% python3 -q
>>> import numpy as np
>>> np.set_printoptions(precision=3, suppress=True, linewidth=100)
>>> rd = lambda a: np.round(a, 3) + 0
>>> mat = np.loadtxt("test7.csv", delimiter=",")
>>> print(rd(mat))
[[-0.326  0.256  0.577 -0.192 -0.193 -0.321  0.564]
 [-0.326 -0.675 -0.034  0.525 -0.351 -0.146  0.128]
 [ 0.163 -0.347 -0.403 -0.62  -0.275  0.165  0.451]
 [ 0.543  0.012  0.253 -0.064 -0.662 -0.273 -0.353]
 [ 0.38   0.413 -0.299  0.538 -0.163  0.094  0.519]
 [-0.543  0.426 -0.499 -0.085 -0.43  -0.136 -0.251]
 [ 0.163 -0.073 -0.319 -0.043  0.338 -0.864  0.062]]
>>> def softmax(z):
...     e = np.exp(z - z.max(axis=-1, keepdims=True))
...     return e / e.sum(axis=-1, keepdims=True)
... 
>>> print(rd(softmax(10 * mat[2])))
[0.05  0.    0.    0.    0.001 0.051 0.898]
>>> print(rd(softmax(mat[2])))
[0.178 0.107 0.101 0.082 0.115 0.179 0.238]
>>> print(rd(softmax(mat[2] + -2)))
[0.178 0.107 0.101 0.082 0.115 0.179 0.238]
>>> scores = mat @ mat.T / np.sqrt(7)
>>> print(softmax(scores).round(6).argmax(axis=1))
[0 1 2 3 4 5 6]
>>> print(rd(softmax(scores)))
[[0.196 0.134 0.134 0.134 0.134 0.134 0.134]
 [0.134 0.196 0.134 0.134 0.134 0.134 0.134]
 [0.134 0.134 0.196 0.134 0.134 0.134 0.134]
 [0.134 0.134 0.134 0.196 0.134 0.134 0.134]
 [0.134 0.134 0.134 0.134 0.196 0.134 0.134]
 [0.134 0.134 0.134 0.134 0.134 0.196 0.134]
 [0.134 0.134 0.134 0.134 0.134 0.134 0.196]]
>>> print(rd(np.linalg.norm(mat[6], 1)), rd(np.linalg.norm(mat[6], np.inf)))
1.862 0.864
>>> print(rd(np.linalg.norm(mat) ** 2 / np.linalg.norm(mat, 2) ** 2))
7.0
>>> print(rd(np.linalg.norm(mat[6] - mat[1])))
1.414
>>> print(rd(np.linalg.norm(mat, 1)), rd(np.linalg.norm(mat, np.inf)))
2.444 2.429
>>> print(rd(np.linalg.norm(mat, 2)))
1.0
>>> print(rd(np.linalg.pinv(mat)))
[[-0.326 -0.326  0.163  0.543  0.38  -0.543  0.163]
 [ 0.256 -0.675 -0.347  0.012  0.413  0.426 -0.073]
 [ 0.577 -0.034 -0.403  0.253 -0.299 -0.499 -0.319]
 [-0.192  0.525 -0.62  -0.064  0.538 -0.085 -0.043]
 [-0.193 -0.351 -0.275 -0.662 -0.163 -0.43   0.338]
 [-0.321 -0.146  0.165 -0.273  0.094 -0.136 -0.864]
 [ 0.564  0.128  0.451 -0.353  0.519 -0.251  0.062]]
>>> print(rd(mat[:, 2] @ mat[:, 1]))
0.0
>>> print(rd(mat.T @ mat))
[[1. 0. 0. 0. 0. 0. 0.]
 [0. 1. 0. 0. 0. 0. 0.]
 [0. 0. 1. 0. 0. 0. 0.]
 [0. 0. 0. 1. 0. 0. 0.]
 [0. 0. 0. 0. 1. 0. 0.]
 [0. 0. 0. 0. 0. 1. 0.]
 [0. 0. 0. 0. 0. 0. 1.]]
>>> print(rd(np.linalg.norm(mat, axis=0)))
[1. 1. 1. 1. 1. 1. 1.]
>>> print(rd(mat @ mat.T))
[[1. 0. 0. 0. 0. 0. 0.]
 [0. 1. 0. 0. 0. 0. 0.]
 [0. 0. 1. 0. 0. 0. 0.]
 [0. 0. 0. 1. 0. 0. 0.]
 [0. 0. 0. 0. 1. 0. 0.]
 [0. 0. 0. 0. 0. 1. 0.]
 [0. 0. 0. 0. 0. 0. 1.]]
>>> x0 = np.array([0, 3, 4, 1, 3, 8, 3])
>>> target = mat @ x0
>>> print(rd(target))
[ 1.423 -3.474 -1.424 -4.245  2.402 -3.935 -7.253]
>>> print(rd(np.linalg.solve(mat.T, mat[6])))
[0. 0. 0. 0. 0. 0. 1.]
>>> print(rd(np.linalg.solve(mat, target + mat[:, 4])))
[0. 3. 4. 1. 4. 8. 3.]
>>> print(rd(np.linalg.solve(mat, target)))
[0. 3. 4. 1. 3. 8. 3.]
>>> other = np.linalg.inv(mat)
>>> print(rd(np.linalg.det(mat) * np.linalg.det(other)))
1.0
>>> print(rd(mat @ other))
[[1. 0. 0. 0. 0. 0. 0.]
 [0. 1. 0. 0. 0. 0. 0.]
 [0. 0. 1. 0. 0. 0. 0.]
 [0. 0. 0. 1. 0. 0. 0.]
 [0. 0. 0. 0. 1. 0. 0.]
 [0. 0. 0. 0. 0. 1. 0.]
 [0. 0. 0. 0. 0. 0. 1.]]
>>> print(rd(np.linalg.det(mat) * other))
[[-0.326 -0.326  0.163  0.543  0.38  -0.543  0.163]
 [ 0.256 -0.675 -0.347  0.012  0.413  0.426 -0.073]
 [ 0.577 -0.034 -0.403  0.253 -0.299 -0.499 -0.319]
 [-0.192  0.525 -0.62  -0.064  0.538 -0.085 -0.043]
 [-0.193 -0.351 -0.275 -0.662 -0.163 -0.43   0.338]
 [-0.321 -0.146  0.165 -0.273  0.094 -0.136 -0.864]
 [ 0.564  0.128  0.451 -0.353  0.519 -0.251  0.062]]
>>> rng = np.random.default_rng(443)
>>> ang = np.sort(rng.uniform(-2, 2, 13))
>>> arr = np.c_[ang, ang ** 2, ang ** 3] @ np.array([[-1, -2, 5, -2, -7], [-1, 8, 0, -9, 2], [-1, -2, 6, -7, -2]])
>>> print(rd(arr))
[[  4.26   40.252 -42.82   14.57   30.12 ]
 [  4.128  39.303 -41.634  13.876  29.485]
 [  3.972  38.173 -40.229  13.062  28.728]
 [  0.67    7.716  -7.047  -0.578   7.883]
 [  0.6     6.705  -6.161  -0.611   7.112]
 [  0.192   0.928  -1.244   0.065   1.769]
 [  0.174   0.786  -1.1     0.089   1.568]
 [  0.174   0.783  -1.097   0.089   1.565]
 [ -0.288  -0.067   1.199  -0.992  -1.502]
 [ -1.713   2.122   6.202  -9.373  -4.93 ]
 [ -4.518   5.829  16.971 -28.504  -9.186]
 [ -4.817   6.148  18.176 -30.594  -9.602]
 [ -6.745   7.943  26.147 -44.183 -12.237]]
>>> d = np.linalg.norm(arr[:, None] - arr[None], axis=-1)
>>> print(np.linalg.matrix_rank(d ** 2))
5
>>> print(d.mean(axis=1).argmax())
0
>>> print(rd(d[12]))
[105.676 103.959 101.929  58.848  58.07   54.787  54.699  54.698  52.048  41.498  18.675  16.189
   0.   ]
>>> print(d.shape)
(13, 13)
>>> print(np.flatnonzero(d[12] < d.mean() / 2))
[10 11 12]
>>> print(np.unravel_index(d.round(6).argmax(), d.shape))
(np.int64(0), np.int64(12))
>>> print((d + 1e9 * np.eye(13)).round(6).argmin(axis=1))
[ 1  0  1  4  3  6  7  6  7  8 11 10 11]
>>> Xs = arr - arr.mean(axis=0)
>>> U, s, vt = np.linalg.svd(Xs, full_matrices=False)
>>> print(np.abs(vt[0]).argmax())
2
>>> print(rd(Xs.mean(axis=0)))
[0. 0. 0. 0. 0.]
>>> print(rd(s ** 2 / (s ** 2).sum()))
[0.894 0.105 0.001 0.    0.   ]
>>> print((np.sign(U[:, 0]) == np.sign(U[0, 0])).astype(int))
[1 1 1 1 1 0 0 0 0 0 0 0 0]
>>> print(rd(vt[0] * np.sign(vt[0, np.abs(vt[0]).argmax()])))
[-0.096 -0.388  0.659 -0.468 -0.431]
>>> C2 = np.cov(arr, rowvar=False)
>>> print(C2.shape)
(5, 5)
>>> print(np.argsort(-arr.std(axis=0).round(6), kind="stable"))
[2 3 1 4 0]
>>> print(rd(np.polyfit(arr[:, 1], arr[:, 4], 1)))
[ 0.841 -4.69 ]
>>> print(rd(np.corrcoef(arr.T)))
[[ 1.     0.657 -0.952  0.983  0.928]
 [ 0.657  1.    -0.857  0.518  0.885]
 [-0.952 -0.857  1.    -0.884 -0.994]
 [ 0.983  0.518 -0.884  1.     0.845]
 [ 0.928  0.885 -0.994  0.845  1.   ]]
>>> print(rd(np.median(arr, axis=0)))
[ 0.174  6.148 -1.1   -0.578  1.568]
>>> M = np.loadtxt("a.csv", delimiter=",")
>>> print(rd(M))
[[ 3.451  2.743  1.872  2.775  1.743  5.518]
 [ 1.644  4.487  2.743  0.032  3.487  4.519]
 [ 0.075  4.286  2.643 -3.208  3.286  1.078]
 [ 3.278  0.631  0.816  1.371 -0.369  2.002]
 [ 1.683  4.446  2.723  0.089  3.446  4.535]
 [ 0.269  5.13   3.065 -2.398  4.13   2.732]
 [ 0.944  5.928  3.464 -0.648  4.928  5.28 ]
 [ 2.018  2.724  1.862 -0.103  1.724  2.621]
 [ 1.364  2.238  1.619 -1.653  1.238  0.585]
 [ 2.244  1.584  1.292 -0.22   0.584  1.364]
 [ 0.531  2.661  1.83  -3.107  1.661 -0.446]
 [ 1.275  2.951  1.975 -1.475  1.951  1.475]
 [ 1.528  4.048  2.524 -0.42   3.048  3.628]
 [ 4.112  0.557  0.778  3.001 -0.443  3.558]
 [-0.199  4.708  2.854 -3.543  3.708  1.165]
 [ 3.032  3.087  2.044  2.108  2.087  5.195]
 [ 1.584  4.44   2.72  -0.112  3.44   4.327]
 [ 3.122  1.995  1.498  1.742  0.995  3.737]
 [-0.579  4.913  2.956 -4.202  3.913  0.711]
 [ 2.172  3.983  2.492  0.836  2.983  4.819]
 [ 1.785  3.498  2.249 -0.182  2.498  3.316]
 [-0.282  4.026  2.513 -4.051  3.026 -0.026]
 [ 3.187  2.085  1.543  1.916  1.085  4.001]
 [ 3.247  1.865  1.432  1.926  0.865  3.791]
 [ 3.504  1.971  1.485  2.494  0.971  4.465]
 [ 3.216  2.215  1.607  2.04   1.215  4.255]
 [-0.077  4.833  2.917 -3.238  3.833  1.595]
 [-0.829  7.331  4.166 -3.493  6.331  3.838]
 [ 0.455  5.606  3.303 -1.788  4.606  3.818]
 [ 0.847  3.709  2.355 -1.95   2.709  1.759]]
>>> rank = np.linalg.matrix_rank(M)
>>> print(rank)
3
>>> null = np.linalg.svd(M)[2][rank:].T
>>> print([int(np.linalg.matrix_rank(np.delete(M, i, axis=0))) for i in range(30)])
[3, 3, 3, 3, 3, 3, 3, 3, 3, 3, 3, 3, 3, 3, 3, 3, 3, 3, 3, 3, 3, 3, 3, 3, 3, 3, 3, 3, 3, 3]
>>> print([int(np.linalg.matrix_rank(M[:i])) for i in range(1, len(M) + 1)])
[1, 2, 3, 3, 3, 3, 3, 3, 3, 3, 3, 3, 3, 3, 3, 3, 3, 3, 3, 3, 3, 3, 3, 3, 3, 3, 3, 3, 3, 3]
>>> print(np.linalg.matrix_rank(M.T @ M), np.linalg.matrix_rank(M @ M.T))
3 3
>>> print(null.shape)
(6, 3)
>>> other = M / np.sqrt((M ** 2).mean(axis=1, keepdims=True))
>>> print(rd(np.linalg.norm(other, axis=1)))
[2.449 2.449 2.449 2.449 2.449 2.449 2.449 2.449 2.449 2.449 2.449 2.449 2.449 2.449 2.449 2.449
 2.449 2.449 2.449 2.449 2.449 2.449 2.449 2.449 2.449 2.449 2.449 2.449 2.449 2.449]
>>> print(np.linalg.matrix_rank(other) == np.linalg.matrix_rank(M))
True
>>> W = np.array([[5, 0], [1, 4], [3, 2], [4, 1], [5, 0], [5, 1]])
>>> b = np.array([2, 4])
>>> H = np.maximum(M @ W + b, 0)
>>> print((H > 0).mean(axis=0))
[1. 1.]
>>> print(np.linalg.matrix_rank(H))
2
>>> print((H > 0).astype(int))
[[1 1]
 [1 1]
 [1 1]
 [1 1]
 [1 1]
 [1 1]
 [1 1]
 [1 1]
 [1 1]
 [1 1]
 [1 1]
 [1 1]
 [1 1]
 [1 1]
 [1 1]
 [1 1]
 [1 1]
 [1 1]
 [1 1]
 [1 1]
 [1 1]
 [1 1]
 [1 1]
 [1 1]
 [1 1]
 [1 1]
 [1 1]
 [1 1]
 [1 1]
 [1 1]]
>>> C = np.array([[3, 1, 0], [0, 0, 3]])
>>> print((H @ C).round(6).argmax(axis=1))
[0 0 2 0 0 0 0 0 0 0 2 0 0 0 2 0 0 0 2 0 0 2 0 0 0 0 0 0 0 0]
>>> print(W @ C)
[[15  5  0]
 [ 3  1 12]
 [ 9  3  6]
 [12  4  3]
 [15  5  0]
 [15  5  3]]
